% ipython --no-banner

In [1]: import numpy as np

In [2]: np.set_printoptions(suppress=True, linewidth=120)

In [3]: m1 = np.load("sample0.npy")

In [4]: m1
Out[4]: 
array([[ 0.3,  0.7, -0.4, -1.5, -0.2, -0.6, -1.2,  1. ,  0. ,  0.1, -0.7, -1.3],
       [-1.9,  0.4,  1.2, -0.8,  0.9, -0.3, -1.1,  2.4, -1.6, -1.3, -0.5,  0.8],
       [-0.6, -0.4, -2. ,  0. , -0.3,  0.1, -0.8,  1.3,  0.1, -0.1,  0. , -1.3],
       [-0.2, -1.6, -0.1,  1. , -1.4,  0.9, -0.8,  1. , -1.3,  0.7,  2.3,  0.5],
       [ 1.3,  0.6, -2. , -0.1,  0.7, -0.6, -0.9, -0.6,  0. , -0.2,  1.5, -0.6],
       [ 0.9, -1.2,  0.4,  0.6, -0.9,  2. ,  1.4, -0.7, -0.3,  0.3,  0.8,  1.9],
       [ 0.7,  0.3,  0.3,  0.2,  0.9, -1.9,  0.5,  1.8,  1.2, -1. ,  0.4, -1.9],
       [-0.6,  1.5,  0.7, -0.8,  0.6, -1. ,  0.8, -0.8, -0.9, -1.2, -0.4,  0.7],
       [ 0.9, -0.1,  0.6, -1.3,  0.1, -0.2,  0.8,  0.5, -0.6, -0.9,  1.5,  0.2],
       [-0.7, -0.3, -0.4, -0.2, -0.3,  0.7,  1. , -0.2,  1.4,  1.5,  1.4, -0.4],
       [ 0.4,  0.8,  1. , -0.5, -0.4, -0.6,  0.1,  0.4,  0.8,  0.8,  0.3,  0. ],
       [ 0.7,  0.8,  0.4, -0.4, -0.9,  0.1,  0. ,  0.3, -0.3,  0.2,  1.1,  0.8],
       [ 1.1, -1.6,  0.2, -1.1, -0.6,  1. ,  0.8,  0.8, -1. ,  0.2, -1.3, -1.1],
       [-1.2, -1.2, -0.6, -3. , -0.6, -0.7,  0.5, -0.6,  1. , -1.9,  1.5,  2.1],
       [-1. , -0.5,  0. ,  0.2,  0.5,  0.2, -0.1,  0. ,  0.1,  1.2, -0.4, -1.2],
       [ 0.1,  0.1, -0.5, -0.2, -2.3, -0.8,  0.5,  0.7, -0.2,  0.4, -1.2, -0.4],
       [-0.4, -0.7, -0.1, -0.9, -0.9,  0.4, -0.7, -2. ,  0.1,  0.6,  0.6,  1.2],
       [-0.3, -1. , -0.4,  0.2,  0.5, -1. , -1.7, -0.7,  0.5, -1.1, -0.6,  0.3],
       [ 0.7, -0.7, -0.3,  0.9, -1. , -0.3,  0.9, -0.4,  0.2,  2.4,  1.3, -0.3],
       [ 0.5, -0.5,  1.5,  2.2, -2. ,  0.1, -0.8, -1.2,  1. , -1.4, -2.1,  0.4],
       [-0.2,  0.8,  0.1, -0.3,  0.1,  0.5,  0.9,  2.8, -1.1, -0.3, -1.8, -0.3],
       [-0.7, -2.4, -1.5,  0.1,  0. , -0.8, -1.9,  1. , -0.3,  0.2, -0.1, -0.5],
       [-0.3, -3. ,  3.9, -6. ,  3.9,  1.8, -1.5,  4.8, -1.5,  0.3, -0.6, -2.4],
       [ 0.9,  0.6, -1.6, -1.1,  0.3,  0.7, -0.7, -1. ,  2. , -1.3,  1.4, -0.4],
       [-0.3, -0.2,  0.5, -2.2, -0.8, -0.9,  0.4, -1.6, -0.5, -0.6,  0.5,  1. ],
       [ 0.1,  0. , -0.3,  2.3,  0.5, -0.3, -0.3,  0.7, -1.1,  0.4,  0.3, -1. ],
       [-0.4, -0.3, -1.3, -0.9, -1.2,  0.6, -0.5, -0.4,  1.3,  1.5, -0.5, -1.4],
       [ 0.1, -0.1, -1.6, -1.2, -2.3, -0.4, -0.8, -1. ,  1.1, -0.1,  1.4,  0.7],
       [ 0.4,  1. ,  1.8, -0.3, -0.1,  0.9,  0.3, -0.3, -1.1, -1.4, -0.3,  0.4],
       [ 1.7,  0.2,  0.5,  0.5,  0.4,  1. , -1.4, -1. ,  0.2,  0.7,  0.5,  1.1],
       [-0.8,  1. ,  0.2,  0.5,  0.4,  1.1, -1.4, -0.5,  1.5, -0.8, -0.6, -0.6]])

In [5]: C2 = np.cov(m1, rowvar=False)

In [6]: np.round(np.polyfit(m1[:, 0], m1[:, 10], 1), 4)
Out[6]: array([0.2403, 0.1746])

In [7]: C2.shape
Out[7]: (12, 12)

In [8]: np.argwhere(np.triu(np.abs(np.corrcoef(m1.T)) > 0.8, 1))
Out[8]: array([], shape=(0, 2), dtype=int64)

In [9]: np.round(np.linalg.eigvalsh(C2)[::-1], 4)
Out[9]: array([4.7048, 1.9944, 1.7066, 1.495 , 1.0168, 0.9475, 0.9027, 0.5045, 0.4608, 0.4276, 0.3452, 0.1515])

In [10]: x0 = np.array([5, 8, 7, 9, 6, 6, 3, 7, 5, 5, 2, 9])

In [11]: h = np.maximum(m1 @ x0, 0)

In [12]: np.flatnonzero(h > 1e-9)
Out[12]: array([ 1,  3,  5,  6,  9, 10, 11, 18, 19, 20, 25, 28, 29, 30])

In [13]: np.round(m1.T @ h, 4)
Out[13]: array([ 89.17,  21.67,  79.3 ,  56.25, -39.89, 102.16,   8.48,  12.33, -17.77,  40.91,  42.68,  77.35])

In [14]: np.round(np.tanh(m1 @ x0), 4)
Out[14]: 
array([-1.    ,  0.9988, -1.    ,  0.9757, -1.    ,  1.    ,  0.989 , -0.9992, -0.8337,  1.    ,  1.    ,  1.    ,
       -1.    , -1.    , -1.    , -1.    , -1.    , -1.    ,  1.    ,  0.9993,  1.    , -1.    , -1.    , -1.    ,
       -1.    ,  1.    , -1.    , -1.    ,  1.    ,  1.    ,  1.    ])

In [15]: Xc = m1 - m1.mean(axis=0)

In [16]: vecs = np.linalg.svd(Xc)[2][:11]

In [17]: B = Xc - Xc @ vecs.T @ vecs

In [18]: np.round((Xc @ vecs.T).std(axis=0), 4)
Out[18]: array([2.1338, 1.3893, 1.2851, 1.2028, 0.992 , 0.9576, 0.9347, 0.6987, 0.6678, 0.6433, 0.578 ])

In [19]: np.round(B.std(axis=0), 4)
Out[19]: array([0.0928, 0.0086, 0.0798, 0.0021, 0.1211, 0.053 , 0.013 , 0.1061, 0.1141, 0.1151, 0.1251, 0.2464])

In [20]: np.round(np.diag(vecs.T @ vecs), 4)
Out[20]: array([0.9412, 0.9995, 0.9565, 1.    , 0.9   , 0.9809, 0.9988, 0.9233, 0.9111, 0.9097, 0.8932, 0.5858])

In [21]: np.round(np.linalg.norm(B) / np.linalg.norm(Xc), 4)
Out[21]: np.float64(0.1017)

In [22]: rng = np.random.default_rng(412803)

In [23]: data = np.triu(rng.random((7, 7)) < 0.4, 1).astype(int)

In [24]: data = data + data.T

In [25]: data
Out[25]: 
array([[0, 0, 1, 1, 0, 0, 1],
       [0, 0, 0, 1, 0, 0, 1],
       [1, 0, 0, 0, 0, 0, 0],
       [1, 1, 0, 0, 0, 0, 0],
       [0, 0, 0, 0, 0, 0, 0],
       [0, 0, 0, 0, 0, 0, 1],
       [1, 1, 0, 0, 0, 1, 0]])

In [26]: np.argsort(-np.linalg.norm(data, axis=0).round(6), kind="stable")[:3]
Out[26]: array([0, 6, 1])

In [27]: np.linalg.matrix_rank(data, rtol=0.1)
Out[27]: np.int64(6)

In [28]: round(np.linalg.norm(data, 2) / np.linalg.norm(data), 4)
Out[28]: np.float64(0.6486)

In [29]: np.linalg.cond(data) > 100
Out[29]: np.True_

In [30]: evals, vecs = np.linalg.eigh(data)

In [31]: x0 = np.array([-5, -3, -1, 8, 9, -6, -4])

In [32]: np.round(x0 @ data @ x0 / (x0 @ x0), 4), round(evals[0], 4), round(float(evals[-1]), 4)
Out[32]: (np.float64(-0.0259), np.float64(-2.247), 2.247)

In [33]: Uu, s, vt = np.linalg.svd(data)

In [34]: vecs = vt[:(s > 1e-8).sum()]

In [35]: x0 = data[6] + -3 * data[1] + rng.integers(2) * np.eye(7)[6]

In [36]: x0
Out[36]: array([ 1.,  1.,  0., -3.,  0.,  1., -3.])

In [37]: np.round(np.diag(vecs.T @ vecs), 4) + 0
Out[37]: array([1., 1., 1., 1., 0., 1., 1.])

In [38]: np.linalg.matrix_rank(np.vstack([data, x0]))
Out[38]: np.int64(6)

In [39]: np.allclose(vecs.T @ vecs @ x0, x0)
Out[39]: True

In [40]: mat = np.load("mat.npy")

In [41]: mat
Out[41]: 
array([[ 4.3551,  2.5152, -1.2912,  0.7877],
       [ 6.142 ,  4.5212,  0.3523, -1.0067],
       [ 4.5718,  5.1219,  2.7213, -3.4094],
       [ 1.4282,  3.9892,  4.4942, -5.0373],
       [-4.3768,  0.1755,  5.0635, -4.9849],
       [ 2.9722,  0.9135, -1.8225,  1.6386],
       [-3.7177, -2.5201, -0.0833,  0.4773],
       [ 1.6645,  2.2404,  1.4926, -1.8321],
       [-0.1641,  1.8629,  3.0176, -3.1966],
       [-5.8303, -3.7481,  0.5527,  0.0115]])

In [42]: x0 = np.array([0, -2, -1, 3])

In [43]: target = mat @ x0

In [44]: np.round(np.linalg.lstsq(mat, target)[0], 4) + 0
Out[44]: array([ 0., -2., -1.,  3.])

In [45]: target.round(4)
Out[45]: array([ -1.3761, -12.4148, -23.1933, -27.5845, -20.3692,   4.9113,   6.5554, -11.4697, -16.3332,   6.978 ])

In [46]: target = target + 0.3 * rng.normal(size=10)

In [47]: target.round(4)
Out[47]: array([ -1.4185, -12.1244, -23.0803, -27.9587, -21.189 ,   4.9692,   6.4195, -11.5824, -16.4788,   7.3697])

In [48]: beta, *_ = np.linalg.lstsq(mat, target)

In [49]: beta.round()
Out[49]: array([-0., -1.,  1.,  6.])

In [50]: [round(float(np.linalg.norm(np.linalg.solve(mat.T @ mat + lam * np.eye(4), mat.T @ target))), 2) for lam in (0, 1, 10, 100)]
Out[50]: [5.9, 3.5, 3.34, 2.31]
